>>> import numpy as np
>>> import numpy.linalg as la
>>> np.set_printoptions(suppress=True, linewidth=140)
>>> rnd = lambda a: np.round(a, 2) + 0
>>> feats = np.diag(np.array([0, -1, -5, -2, -5]))
>>> feats
array([[ 0,  0,  0,  0,  0],
       [ 0, -1,  0,  0,  0],
       [ 0,  0, -5,  0,  0],
       [ 0,  0,  0, -2,  0],
       [ 0,  0,  0,  0, -5]])
>>> U, s, VT = la.svd(feats)
>>> evecs = VT[:(s > 1e-8).sum()]
>>> rng = np.random.default_rng(97357)
>>> x0 = feats[1] + -2 * feats[0] + rng.integers(2) * np.eye(5)[3]
>>> x0
array([ 0., -1.,  0.,  0.,  0.])
>>> la.matrix_rank(np.vstack([feats, x0]))
np.int64(4)
>>> evecs.T @ evecs
array([[0., 0., 0., 0., 0.],
       [0., 1., 0., 0., 0.],
       [0., 0., 1., 0., 0.],
       [0., 0., 0., 1., 0.],
       [0., 0., 0., 0., 1.]])
>>> rnd(la.svd(feats, compute_uv=False))
array([5., 5., 2., 1., 0.])
>>> feats.T @ feats
array([[ 0,  0,  0,  0,  0],
       [ 0,  1,  0,  0,  0],
       [ 0,  0, 25,  0,  0],
       [ 0,  0,  0,  4,  0],
       [ 0,  0,  0,  0, 25]])
>>> feats @ feats.T
array([[ 0,  0,  0,  0,  0],
       [ 0,  1,  0,  0,  0],
       [ 0,  0, 25,  0,  0],
       [ 0,  0,  0,  4,  0],
       [ 0,  0,  0,  0, 25]])
>>> r0 = np.array([0, 2, -1, 0, 2])
>>> m1 = np.array([np.roll(r0, i) for i in range(5)])
>>> m1
array([[ 0,  2, -1,  0,  2],
       [ 2,  0,  2, -1,  0],
       [ 0,  2,  0,  2, -1],
       [-1,  0,  2,  0,  2],
       [ 2, -1,  0,  2,  0]])
>>> B = np.array([[5, 3, 5], [3, 4, 0]])
>>> cent = np.kron(B, m1)
>>> cent.shape
(10, 15)
>>> cent
array([[ 0, 10, -5,  0, 10,  0,  6, -3,  0,  6,  0, 10, -5,  0, 10],
       [10,  0, 10, -5,  0,  6,  0,  6, -3,  0, 10,  0, 10, -5,  0],
       [ 0, 10,  0, 10, -5,  0,  6,  0,  6, -3,  0, 10,  0, 10, -5],
       [-5,  0, 10,  0, 10, -3,  0,  6,  0,  6, -5,  0, 10,  0, 10],
       [10, -5,  0, 10,  0,  6, -3,  0,  6,  0, 10, -5,  0, 10,  0],
       [ 0,  6, -3,  0,  6,  0,  8, -4,  0,  8,  0,  0,  0,  0,  0],
       [ 6,  0,  6, -3,  0,  8,  0,  8, -4,  0,  0,  0,  0,  0,  0],
       [ 0,  6,  0,  6, -3,  0,  8,  0,  8, -4,  0,  0,  0,  0,  0],
       [-3,  0,  6,  0,  6, -4,  0,  8,  0,  8,  0,  0,  0,  0,  0],
       [ 6, -3,  0,  6,  0,  8, -4,  0,  8,  0,  0,  0,  0,  0,  0]])
>>> cov = m1.T @ m1
>>> la.matrix_rank(cov)
np.int64(5)
>>> np.trace(cov), (m1 ** 2).sum()
(np.int64(45), np.int64(45))
>>> rnd(la.svd(m1, compute_uv=False) ** 2)
array([13.47, 13.47,  9.  ,  4.53,  4.53])
>>> np.allclose(cov, cov.T)
True
>>> np.diag(cov)
array([9, 9, 9, 9, 9])
>>> (m1 @ m1)[0]
array([ 8, -4,  4,  0,  1])
>>> rnd(np.fft.fft(m1[0]))
array([ 3.  +0.j  ,  2.05+0.59j, -3.55-0.95j, -3.55+0.95j,  2.05-0.59j])
>>> K = np.load("mat.npy")
>>> K
array([[ 12.,  -4.,   7.,  10.],
       [-12.,   6.,  -9., -12.],
       [-18.,   0.,  -9., -18.],
       [  6.,   4.,   2.,   8.]])
>>> U, s, VT = la.svd(K)
>>> rnd(s)
array([38.68,  8.04,  1.47,  0.  ])
>>> B = U[:, :3] @ np.diag(s[:3]) @ VT[:3]
>>> la.matrix_rank(B)
np.int64(3)
